% python3 -q
>>> import numpy as np
>>> import numpy.linalg as la
>>> np.set_printoptions(suppress=True, linewidth=120)
>>> def tidy(a):
...     return np.round(a, 2) + 0
... 
>>> W0 = np.loadtxt("layer12.csv", delimiter=",")
>>> W0
array([[ 0.,  9., -4.,  4., -8., -1.],
       [-9.,  0.,  2., -1.,  2.,  1.],
       [ 4., -2.,  0.,  3., -2., -6.],
       [-4.,  1., -3.,  0.,  5., -4.],
       [ 8., -2.,  2., -5.,  0.,  0.],
       [ 1., -1.,  6.,  4.,  0.,  0.]])
>>> rng = np.random.default_rng(7496)
>>> labels = rng.permutation(6)
>>> other = W0[:, labels] * rng.choice([-1, 1], 6)
>>> other
array([[-1., -8., -4., -9., -0.,  4.],
       [ 1.,  2.,  1., -0.,  9., -2.],
       [-6., -2., -3.,  2., -4., -0.],
       [-4.,  5., -0., -1.,  4.,  3.],
       [ 0.,  0.,  5.,  2., -8., -2.],
       [ 0.,  0., -4.,  1., -1., -6.]])
>>> left, _, Vh = la.svd(W0.T @ other)
>>> tidy(la.lstsq(W0, other)[0])
array([[ 0.,  0.,  0.,  0., -1.,  0.],
       [ 0.,  0.,  0., -1.,  0.,  0.],
       [ 0.,  0.,  0.,  0.,  0., -1.],
       [ 0.,  0., -1.,  0.,  0.,  0.],
       [ 0.,  1.,  0.,  0.,  0.,  0.],
       [ 1.,  0.,  0.,  0.,  0.,  0.]])
>>> labels
array([5, 4, 3, 1, 0, 2])
>>> t3 = np.stack([W0, -1 * W0, W0[::-1]])
>>> tidy(la.norm(t3, axis=(1, 2)))
array([23.58, 23.58, 23.58])
>>> t3.shape
(3, 6, 6)
>>> la.matrix_rank(t3.reshape(3, -1))
np.int64(2)
>>> np.einsum("bij,cij->bc", t3, t3)
array([[ 556., -556., -168.],
       [-556.,  556.,  168.],
       [-168.,  168.,  556.]])
>>> t3.sum(axis=0)
array([[ 1., -1.,  6.,  4.,  0.,  0.],
       [ 8., -2.,  2., -5.,  0.,  0.],
       [-4.,  1., -3.,  0.,  5., -4.],
       [ 4., -2.,  0.,  3., -2., -6.],
       [-9.,  0.,  2., -1.,  2.,  1.],
       [ 0.,  9., -4.,  4., -8., -1.]])
>>> r0 = np.array([2, 3, 0])
>>> np.correlate(W0[5], W0[0], "full")
array([ -1.,  -7.,   6., -60.,   5., -17.,  38.,  36.,   0.,   0.,   0.])
>>> np.convolve(W0[5], r0)
array([ 2.,  1.,  9., 26., 12.,  0.,  0.,  0.])
>>> np.polyval(r0, W0[5])
array([ 5., -1., 90., 44.,  0.,  0.])
>>> mat = np.load("arr.npy")
>>> mat
array([[  5,   6,   7,   8,   9,  10,  11,  12],
       [ 13,  14,  15,  16,  17,  18,  19,  20],
       [ 21,  22,  23,  24,  25,  26,  27,  28],
       [ 29,  30,  31,  32,  33,  34,  35,  36],
       [ 37,  38,  39,  40,  41,  42,  43,  44],
       [ 45,  46,  47,  48,  49,  50,  51,  52],
       [ 53,  54,  55,  56,  57,  58,  59,  60],
       [ 61,  62,  63,  64,  65,  66,  67,  68],
       [ 69,  70,  71,  72,  73,  74,  75,  76],
       [ 77,  78,  79,  80,  81,  82,  83,  84],
       [ 85,  86,  87,  88,  89,  90,  91,  92],
       [ 93,  94,  95,  96,  97,  98,  99, 100],
       [101, 102, 103, 104, 105, 106, 107, 108],
       [109, 110, 111, 112, 113, 114, 115, 116]])
>>> left, sv, Vh = la.svd(mat)
>>> evecs = Vh[:(sv > 1e-8).sum()]
>>> x0 = mat[12] + 3 * mat[1] + rng.integers(2) * np.eye(8)[5]
>>> x0
array([140., 144., 148., 152., 156., 160., 164., 168.])
>>> tidy(la.norm(x0 - evecs.T @ evecs @ x0))
np.float64(0.0)
>>> tidy(np.diag(evecs.T @ evecs))
array([0.42, 0.27, 0.18, 0.13, 0.13, 0.18, 0.27, 0.42])
>>> [round(float(x), 2) for x in la.svd(mat, compute_uv=False)[:3]]
[725.87, 11.4, 0.0]
>>> la.cond(mat) > 100
np.True_
>>> tidy(la.norm(mat, "nuc"))
np.float64(737.27)
>>> tidy(la.norm(mat[6] - mat[1]))
np.float64(113.14)
>>> tidy(la.norm(mat, 1)), tidy(la.norm(mat, np.inf))
(np.float64(896.0), np.float64(900.0))
>>> la.norm(mat, axis=1).argmax()
np.int64(13)
>>> mat[6] @ mat[1]
np.int64(7500)
>>> tidy(la.norm(mat, 2))
np.float64(725.87)
>>> other = np.array([[-2, -2, -1, -2, 5, 2, -3],
...     [4, -5, -4, -2, -5, 5, 4],
...     [-4, 3, 3, 1, 5, -4, -3],
...     [-2, 4, -1, -5, -3, -1, 4],
...     [5, -4, 0, 0, -3, -5, -4],
...     [-3, 0, 1, -5, 1, 1, -5],
...     [-4, 3, -2, 0, 0, -3, -1]])
>>> W2 = np.array([[-1, 2, 0], [2, 0, 0], [1, 1, 1]])
>>> J = np.block([[other, np.zeros((7, 3))], [np.zeros((3, 7)), W2]])
>>> J
array([[-2., -2., -1., -2.,  5.,  2., -3.,  0.,  0.,  0.],
       [ 4., -5., -4., -2., -5.,  5.,  4.,  0.,  0.,  0.],
       [-4.,  3.,  3.,  1.,  5., -4., -3.,  0.,  0.,  0.],
       [-2.,  4., -1., -5., -3., -1.,  4.,  0.,  0.,  0.],
       [ 5., -4.,  0.,  0., -3., -5., -4.,  0.,  0.,  0.],
       [-3.,  0.,  1., -5.,  1.,  1., -5.,  0.,  0.,  0.],
       [-4.,  3., -2.,  0.,  0., -3., -1.,  0.,  0.,  0.],
       [ 0.,  0.,  0.,  0.,  0.,  0.,  0., -1.,  2.,  0.],
       [ 0.,  0.,  0.,  0.,  0.,  0.,  0.,  2.,  0.,  0.],
       [ 0.,  0.,  0.,  0.,  0.,  0.,  0.,  1.,  1.,  1.]])
>>> # 2 groups of indices that never mix
>>> tidy(np.sort(la.eigvals(J).real))
array([-8.8 , -8.8 , -3.18, -3.18, -2.56,  1.  ,  1.56,  2.53,  4.72,  4.72])
>>> np.flatnonzero(la.matrix_power((J != 0) + (J.T != 0) + np.eye(10), 10)[0])
array([0, 1, 2, 3, 4, 5, 6])
>>> (la.matrix_power((J != 0) + (J.T != 0) + np.eye(10), 10) > 0).astype(int)
array([[1, 1, 1, 1, 1, 1, 1, 0, 0, 0],
       [1, 1, 1, 1, 1, 1, 1, 0, 0, 0],
       [1, 1, 1, 1, 1, 1, 1, 0, 0, 0],
       [1, 1, 1, 1, 1, 1, 1, 0, 0, 0],
       [1, 1, 1, 1, 1, 1, 1, 0, 0, 0],
       [1, 1, 1, 1, 1, 1, 1, 0, 0, 0],
       [1, 1, 1, 1, 1, 1, 1, 0, 0, 0],
       [0, 0, 0, 0, 0, 0, 0, 1, 1, 1],
       [0, 0, 0, 0, 0, 0, 0, 1, 1, 1],
       [0, 0, 0, 0, 0, 0, 0, 1, 1, 1]])
>>> tidy(la.det(J))
np.float64(-326440.0)
